% python3 -q
>>> import numpy as np
>>> import numpy.linalg as la
>>> np.set_printoptions(precision=2, suppress=True, linewidth=200)
>>> def rd(a):
...     return np.round(a, 2) + 0
... 
>>> other = np.array([[3, 0, 2, 0],
...     [0, 2, 0, 0],
...     [2, 3, 3, 1],
...     [3, 1, 3, 2],
...     [1, 0, 0, 2],
...     [3, 3, 2, 0],
...     [1, 0, 0, 0],
...     [2, 0, 2, 3],
...     [0, 0, 1, 3]])
>>> cent = np.array([[4, 8, 6, -1, -5, -3, -1, -7, 3, 0],
...     [7, -2, -3, 8, 1, -7, 2, -5, -8, -5],
...     [-8, 3, 9, -3, -6, -9, -2, -3, 2, -7],
...     [9, 3, 1, 9, -7, 7, -1, -3, -1, 2]])
>>> F = other @ cent
>>> F
array([[ -4,  30,  36,  -9, -27, -27,  -7, -27,  13, -14],
       [ 14,  -4,  -6,  16,   2, -14,   4, -10, -16, -10],
       [ 14,  22,  31,  22, -32, -47,  -3, -41, -13, -34],
       [ 13,  37,  44,  14, -46, -29,  -9, -41,   5, -22],
       [ 22,  14,   8,  17, -19,  11,  -3, -13,   1,   4],
       [ 17,  24,  27,  15, -24, -48,  -1, -42, -11, -29],
       [  4,   8,   6,  -1,  -5,  -3,  -1,  -7,   3,   0],
       [ 19,  31,  33,  19, -43,  -3,  -9, -29,   7,  -8],
       [ 19,  12,  12,  24, -27,  12,  -5, -12,  -1,  -1]])
>>> x = np.array([-1, -1, 8, -7, 8, -9, 7, -2, 0, -4])
>>> h1 = np.maximum(F @ x, 0)
>>> np.flatnonzero(h1 > 1e-9)
array([0, 1, 2, 3, 5, 6])
>>> r = la.matrix_rank(F)
>>> r
np.int64(4)
>>> null = la.svd(F)[2][r:].T
>>> [int(la.matrix_rank(F[:, :j + 1])) for j in range(10)]
[1, 2, 3, 4, 4, 4, 4, 4, 4, 4]
>>> null.shape
(10, 6)
>>> [int(la.matrix_rank(F[:i])) for i in range(1, len(F) + 1)]
[1, 2, 3, 4, 4, 4, 4, 4, 4]
>>> left, sigma, Vt = la.svd(F)
>>> rd(sigma)
array([183.19,  64.65,  52.09,  13.08,   0.  ,   0.  ,   0.  ,   0.  ,   0.  ])
>>> np.argmax(sigma[:-1] / (sigma[1:] + 1e-6)) + 1
np.int64(4)
>>> other = left[:, :4] @ np.diag(sigma[:4]) @ Vt[:4]
>>> rd(la.norm(F - other) / la.norm(F))
np.float64(0.0)
>>> la.matrix_rank(other)
np.int64(4)
>>> la.matrix_rank(F, rtol=0.05)
np.int64(4)
>>> gram = F.T @ F
>>> rd(la.eigvalsh(gram)[::-1])
array([33557.89,  4179.22,  2712.9 ,   170.99,     0.  ,     0.  ,     0.  ,     0.  ,     0.  ,     0.  ])
>>> (F @ F.T).shape
(9, 9)
>>> gram
array([[ 2088,  2178,  2292,  2192, -3086, -1538,  -428, -2946,  -432, -1422],
       [ 2178,  4710,  5389,  2135, -5763, -3832, -1038, -5478,   332, -2842],
       [ 2292,  5389,  6291,  2328, -6573, -4802, -1179, -6368,   329, -3493],
       [ 2192,  2135,  2328,  2469, -3216, -1720,  -421, -3076,  -631, -1633],
       [-3086, -5763, -6573, -3216,  7413,  4302,  1315,  6768,  -241,  3449],
       [-1538, -3832, -4802, -1720,  4302,  6562,   520,  5822,   836,  4202],
       [ -428, -1038, -1179,  -421,  1315,   520,   272,  1050,  -214,   452],
       [-2946, -5478, -6368, -3076,  6768,  5822,  1050,  7158,   374,  4184],
       [ -432,   332,   329,  -631,  -241,   836,  -214,   374,   800,   578],
       [-1422, -2842, -3493, -1633,  3449,  4202,   452,  4184,   578,  2858]])
>>> la.matrix_rank(gram)
np.int64(4)
>>> rd(la.svd(F, compute_uv=False) ** 2)
array([33557.89,  4179.22,  2712.9 ,   170.99,     0.  ,     0.  ,     0.  ,     0.  ,     0.  ])
>>> np.diag(gram)
array([2088, 4710, 6291, 2469, 7413, 6562,  272, 7158,  800, 2858])
